$ python3 -q
>>> import numpy as np
>>> np.set_printoptions(precision=2, suppress=True, linewidth=160)
>>> rnd = lambda a: np.round(a, 2) + 0
>>> B = np.array([[-1, 1, 2, 1, 1, -2, 1, -1, -2, 0, -1],
...     [0, 2, -1, 0, 0, -1, -1, 1, -2, -1, -1],
...     [2, 0, 2, -1, 2, 1, -2, -1, -2, -1, 0],
...     [2, 2, 0, -1, -1, -2, -2, -2, 0, 2, -1],
...     [-1, -2, -2, 2, -2, 1, -1, -1, 1, 2, 1],
...     [-1, 2, 1, -2, -2, 1, -2, 2, -1, 0, -2]])
>>> J = B.T @ B
>>> J
array([[ 11,   3,   3,  -5,   5,  -2,  -6,  -6,  -2,   0,   0],
       [  3,  17,   6,  -9,  -1,  -8,  -7,   3, -10,  -2, -11],
       [  3,   6,  14,  -6,   8,  -2,  -1,  -1,  -9,  -5,  -5],
       [ -5,  -9,  -6,  11,   0,  -1,   7,  -4,   4,   3,   6],
       [  5,  -1,   8,   0,  14,  -2,   5,  -3,  -6,  -8,   2],
       [ -2,  -8,  -2,  -1,  -2,  12,  -2,   5,   4,  -2,   4],
       [ -6,  -7,  -1,   7,   5,  -2,  15,   1,   5,  -3,   5],
       [ -6,   3,  -1,  -4,  -3,   5,   1,  12,  -1,  -6,  -3],
       [ -2, -10,  -9,   4,  -6,   4,   5,  -1,  14,   6,   7],
       [  0,  -2,  -5,   3,  -8,  -2,  -3,  -6,   6,  10,   1],
       [  0, -11,  -5,   6,   2,   4,   5,  -3,   7,   1,   8]])
>>> w, vecs = np.linalg.eigh(J)
>>> x0 = np.array([4, 3, 3, 2, 2, 5, 1, 4, 1, 5, 2])
>>> rnd(x0 @ J @ x0 / (x0 @ x0)), rnd(w[0]), rnd(w[-1])
(np.float64(1.88), np.float64(0.0), np.float64(51.62))
>>> rnd(vecs * np.abs(w) @ vecs.T)
array([[ 11.,   3.,   3.,  -5.,   5.,  -2.,  -6.,  -6.,  -2.,   0.,   0.],
       [  3.,  17.,   6.,  -9.,  -1.,  -8.,  -7.,   3., -10.,  -2., -11.],
       [  3.,   6.,  14.,  -6.,   8.,  -2.,  -1.,  -1.,  -9.,  -5.,  -5.],
       [ -5.,  -9.,  -6.,  11.,   0.,  -1.,   7.,  -4.,   4.,   3.,   6.],
       [  5.,  -1.,   8.,   0.,  14.,  -2.,   5.,  -3.,  -6.,  -8.,   2.],
       [ -2.,  -8.,  -2.,  -1.,  -2.,  12.,  -2.,   5.,   4.,  -2.,   4.],
       [ -6.,  -7.,  -1.,   7.,   5.,  -2.,  15.,   1.,   5.,  -3.,   5.],
       [ -6.,   3.,  -1.,  -4.,  -3.,   5.,   1.,  12.,  -1.,  -6.,  -3.],
       [ -2., -10.,  -9.,   4.,  -6.,   4.,   5.,  -1.,  14.,   6.,   7.],
       [  0.,  -2.,  -5.,   3.,  -8.,  -2.,  -3.,  -6.,   6.,  10.,   1.],
       [  0., -11.,  -5.,   6.,   2.,   4.,   5.,  -3.,   7.,   1.,   8.]])
>>> print(rnd(np.linalg.eigvalsh(J[1:, 1:])))
[ 0.    0.    0.    0.    4.55  7.1  13.98 21.57 29.54 50.27]
>>> np.abs(J).sum(axis=1).max(), rnd(np.abs(w).max())
(np.int64(77), np.float64(51.62))
